$ python -q
>>> import numpy as np
>>> import numpy.linalg as la
>>> np.set_printoptions(precision=4, suppress=True, linewidth=100)
>>> rnd = lambda a: np.round(a, 4) + 0
>>> M = np.load("m.npy")
>>> rnd(M)
array([[0.5   , 0.    , 0.25  , 0.    , 0.    , 0.25  ],
       [0.5   , 0.5   , 0.    , 0.    , 0.    , 0.    ],
       [0.    , 0.3333, 0.3333, 0.    , 0.3333, 0.    ],
       [0.    , 0.25  , 0.    , 0.5   , 0.    , 0.25  ],
       [0.    , 0.    , 0.    , 0.    , 1.    , 0.    ],
       [0.    , 0.    , 0.    , 0.3333, 0.    , 0.6667]])
>>> rnd(la.matrix_power(M, 2))
array([[0.25  , 0.0833, 0.2083, 0.0833, 0.0833, 0.2917],
       [0.5   , 0.25  , 0.125 , 0.    , 0.    , 0.125 ],
       [0.1667, 0.2778, 0.1111, 0.    , 0.4444, 0.    ],
       [0.125 , 0.25  , 0.    , 0.3333, 0.    , 0.2917],
       [0.    , 0.    , 0.    , 0.    , 1.    , 0.    ],
       [0.    , 0.0833, 0.    , 0.3889, 0.    , 0.5278]])
>>> M @ np.ones(6)
array([1., 1., 1., 1., 1., 1.])
>>> pr = np.eye(6)[4]
>>> for _ in range(7):
...     pr = pr @ M
...     print(pr.round(4))
... 
[0. 0. 0. 0. 1. 0.]
[0. 0. 0. 0. 1. 0.]
[0. 0. 0. 0. 1. 0.]
[0. 0. 0. 0. 1. 0.]
[0. 0. 0. 0. 1. 0.]
[0. 0. 0. 0. 1. 0.]
[0. 0. 0. 0. 1. 0.]
>>> rnd(la.norm(M[2] - M[0]))
np.float64(0.736)
>>> rnd(la.norm(M[2], 1)), rnd(la.norm(M[2], np.inf))
(np.float64(1.0), np.float64(0.3333))
>>> rnd(la.norm(M, 2))
np.float64(1.0765)
>>> rnd(M[2] @ M[0])
np.float64(0.0833)
>>> rnd(la.norm(M, 1)), rnd(la.norm(M, np.inf))
(np.float64(1.3333), np.float64(1.0))
>>> rnd(la.norm(M, axis=0))
array([0.7071, 0.6509, 0.4167, 0.6009, 1.0541, 0.7546])
>>> rnd(la.norm(M) ** 2 / la.norm(M, 2) ** 2)
np.float64(2.7086)
>>> K = np.load("data.npy")
>>> K
array([[3, 1, 3, 1],
       [0, 3, 0, 3],
       [3, 1, 3, 1],
       [0, 3, 0, 3]])
>>> la.matrix_power(K, 2)
array([[18, 12, 18, 12],
       [ 0, 18,  0, 18],
       [18, 12, 18, 12],
       [ 0, 18,  0, 18]])
>>> np.allclose(K, K.T)
False
>>> np.trace(K)
np.int64(12)
>>> K @ K
array([[18, 12, 18, 12],
       [ 0, 18,  0, 18],
       [18, 12, 18, 12],
       [ 0, 18,  0, 18]])
>>> rnd(np.sort(np.abs(la.eigvals(K))))
array([0., 0., 6., 6.])
>>> (K - K.T) / 2
array([[ 0. ,  0.5,  0. ,  0.5],
       [-0.5,  0. , -0.5,  0. ],
       [ 0. ,  0.5,  0. ,  0.5],
       [-0.5,  0. , -0.5,  0. ]])
